% ipython --no-banner

In [1]: import numpy as np

In [2]: np.set_printoptions(suppress=True, linewidth=140)

In [3]: X = np.loadtxt("dump.csv", delimiter=",")

In [4]: X
Out[4]: 
array([[ 0., -2.,  0.,  5., -1.,  5.,  3.],
       [ 0.,  0., -3., -5.,  0.,  2.,  3.],
       [ 0.,  0.,  0.,  0.,  0.,  1.,  1.],
       [ 0.,  0.,  0.,  0., -5.,  5., -5.],
       [ 0.,  0.,  0.,  0.,  0.,  3., -3.],
       [ 0.,  0.,  0.,  0.,  0.,  0.,  1.],
       [ 0.,  0.,  0.,  0.,  0.,  0.,  0.]])

In [5]: rng = np.random.default_rng(1817)

In [6]: idx = rng.permutation(7)

In [7]: idx
Out[7]: array([2, 3, 1, 6, 0, 5, 4])

In [8]: A2 = X[idx][:, idx]

In [9]: A2
Out[9]: 
array([[ 0.,  0.,  0.,  1.,  0.,  1.,  0.],
       [ 0.,  0.,  0., -5.,  0.,  5., -5.],
       [-3., -5.,  0.,  3.,  0.,  2.,  0.],
       [ 0.,  0.,  0.,  0.,  0.,  0.,  0.],
       [ 0.,  5., -2.,  3.,  0.,  5., -1.],
       [ 0.,  0.,  0.,  1.,  0.,  0.,  0.],
       [ 0.,  0.,  0., -3.,  0.,  3.,  0.]])

In [10]: np.round(np.sort(np.abs(np.linalg.eigvals(A2))), 2)
Out[10]: array([0., 0., 0., 0., 0., 0., 0.])

In [11]: np.diag(A2)
Out[11]: array([0., 0., 0., 0., 0., 0., 0.])

In [12]: W1 = np.array([[1, 0, -5, 2, 0],
    ...:     [5, -7, -9, -9, 4],
    ...:     [3, 8, 2, -6, -9],
    ...:     [0, -2, -6, -7, -2],
    ...:     [6, 7, 4, 5, 0],
    ...:     [0, 3, -9, -7, 0],
    ...:     [0, -5, 3, -5, 0]])

In [13]: coef = np.array([2, 1, -1, -1, -3])

In [14]: act = np.maximum(A2 @ W1 + coef, 0)

In [15]: np.round((act > 0).mean(axis=0), 2)
Out[15]: array([0.86, 0.71, 0.14, 0.29, 0.43])

In [16]: act
Out[16]: 
array([[ 2.,  2.,  0.,  0.,  0.],
       [ 2., 51.,  0., 24.,  7.],
       [ 0., 36., 23.,  3.,  0.],
       [ 2.,  1.,  0.,  0.,  0.],
       [21.,  0.,  0.,  0., 29.],
       [ 2.,  0.,  0.,  0.,  0.],
       [ 2., 16.,  0.,  0.,  3.]])

In [17]: np.linalg.matrix_rank(act)
Out[17]: np.int64(5)

In [18]: basis = np.array([[2, -6, 2], [-7, 1, 7], [5, 0, -6], [1, 4, 0], [2, 5, -2]])

In [19]: W1 @ basis
Out[19]: 
array([[-21,   2,  32],
       [ 13, -53,   7],
       [-64, -79,  68],
       [-27, -40,  26],
       [-12,  -9,  37],
       [-73, -25,  75],
       [ 45, -25, -53]])

In [20]: (act @ basis).round(6).argmax(axis=1)
Out[20]: array([2, 2, 2, 2, 0, 0, 2])

In [21]: [round(float(x), 2) for x in np.linalg.svd(X, compute_uv=False)[:3]]
Out[21]: [9.88, 7.59, 6.81]

In [22]: np.linalg.cond(X) > 100
Out[22]: np.True_

In [23]: mat = np.load("layer18.npy")

In [24]: mat.round(2)
Out[24]: 
array([[ 0.38,  0.85, -2.59,  0.26,  1.15],
       [-1.88,  1.93, -0.06, -1.12, -0.7 ],
       [ 2.12,  0.99,  0.41, -1.83, -0.09],
       [ 0.25,  1.65,  1.39,  1.42,  1.5 ],
       [ 0.87,  0.91, -0.41,  1.52, -2.22]])

In [25]: t3 = np.stack([mat, -2 * mat, mat[::-1]])

In [26]: np.round(np.einsum("bij,cij->bc", t3, t3), 2)
Out[26]: 
array([[ 45., -90.,   9.],
       [-90., 180., -18.],
       [  9., -18.,  45.]])

In [27]: np.round(np.linalg.norm(t3, axis=(1, 2)), 2)
Out[27]: array([ 6.71, 13.42,  6.71])

In [28]: np.linalg.matrix_rank(t3)
Out[28]: array([5, 5, 5])
